% python3 -q
>>> import numpy as np
>>> np.set_printoptions(precision=1, suppress=True, linewidth=100, floatmode="fixed")
>>> rd = lambda a: np.round(a, 1) + 0
>>> data = np.load("case13.npy")
>>> data
array([[3.0, 1.0, 1.0],
       [1.0, 3.0, 1.0],
       [1.0, 1.0, 3.0]])
>>> f, r1 = data[1], data[2]
>>> f @ r1
np.float64(7.0)
>>> f @ f
np.float64(11.0)
>>> pr = (f @ r1) / (f @ f) * f
>>> (r1 - pr) @ f
np.float64(0.0)
>>> np.outer(f, r1)
array([[1.0, 1.0, 3.0],
       [3.0, 3.0, 9.0],
       [1.0, 1.0, 3.0]])
>>> rd(r1 - pr)
array([ 0.4, -0.9,  2.4])
>>> rd(pr)
array([0.6, 1.9, 0.6])
>>> rd(np.linalg.norm(f + r1) ** 2 + np.linalg.norm(f - r1) ** 2)
np.float64(44.0)
>>> out = np.array([[2, 2], [2, 1], [0, 1], [2, 1]])
>>> W2 = np.array([[3, -1, 2], [5, 3, 2]])
>>> F = out @ W2
>>> F
array([[16,  4,  8],
       [11,  1,  6],
       [ 5,  3,  2],
       [11,  1,  6]])
>>> # row 3 repeats row 1
>>> rd(F @ np.linalg.pinv(F) @ F)
array([[16.0,  4.0,  8.0],
       [11.0,  1.0,  6.0],
       [ 5.0,  3.0,  2.0],
       [11.0,  1.0,  6.0]])
>>> np.abs(np.diag(np.linalg.qr(F)[1])) > 1e-9
array([ True,  True, False])
>>> rd(np.trace(np.linalg.pinv(F) @ F))
np.float64(2.0)
>>> try:
...     np.linalg.inv(F)
... except np.linalg.LinAlgError as e:
...     print(e)
... 
Last 2 dimensions of the array must be square
>>> rank = np.linalg.matrix_rank(F)
>>> rank
np.int64(2)
>>> N = np.linalg.svd(F)[2][rank:].T
>>> np.allclose(F @ N, 0)
True
>>> [int(np.linalg.matrix_rank(F[:i])) for i in range(1, len(F) + 1)]
[1, 2, 2, 2]
>>> N.shape
(3, 1)
>>> rd(N @ N.T)
array([[ 0.2, -0.1, -0.4],
       [-0.1,  0.1,  0.2],
       [-0.4,  0.2,  0.7]])
>>> Uu, s, Vt = np.linalg.svd(F)
>>> np.argmax(s[:-1] / (s[1:] + 1e-6)) + 1
np.int64(2)
>>> rd(s)
array([26.1,  2.8,  0.0])
>>> out = Uu[:, :2] @ np.diag(s[:2]) @ Vt[:2]
>>> np.linalg.matrix_rank(F, rtol=0.05)
np.int64(2)
>>> rd(np.linalg.norm(F - out) / np.linalg.norm(F))
np.float64(0.0)
>>> rd(np.linalg.norm(F - out, 2)), rd(s[2])
(np.float64(0.0), np.float64(0.0))
>>> arr = np.array([[-0.9, 0.0, -0.6],
...     [1.1, 1.6, 0.3],
...     [0.6, -1.9, 2.4],
...     [1.3, -1.6, 0.6]])
>>> arr
array([[-0.9,  0.0, -0.6],
       [ 1.1,  1.6,  0.3],
       [ 0.6, -1.9,  2.4],
       [ 1.3, -1.6,  0.6]])
>>> np.linalg.cond(F) > 100
np.True_
>>> np.linalg.matrix_rank(F, rtol=0.1)
np.int64(2)
>>> [round(float(x), 1) for x in np.linalg.svd(F, compute_uv=False)[:3]]
[26.1, 2.8, 0.0]
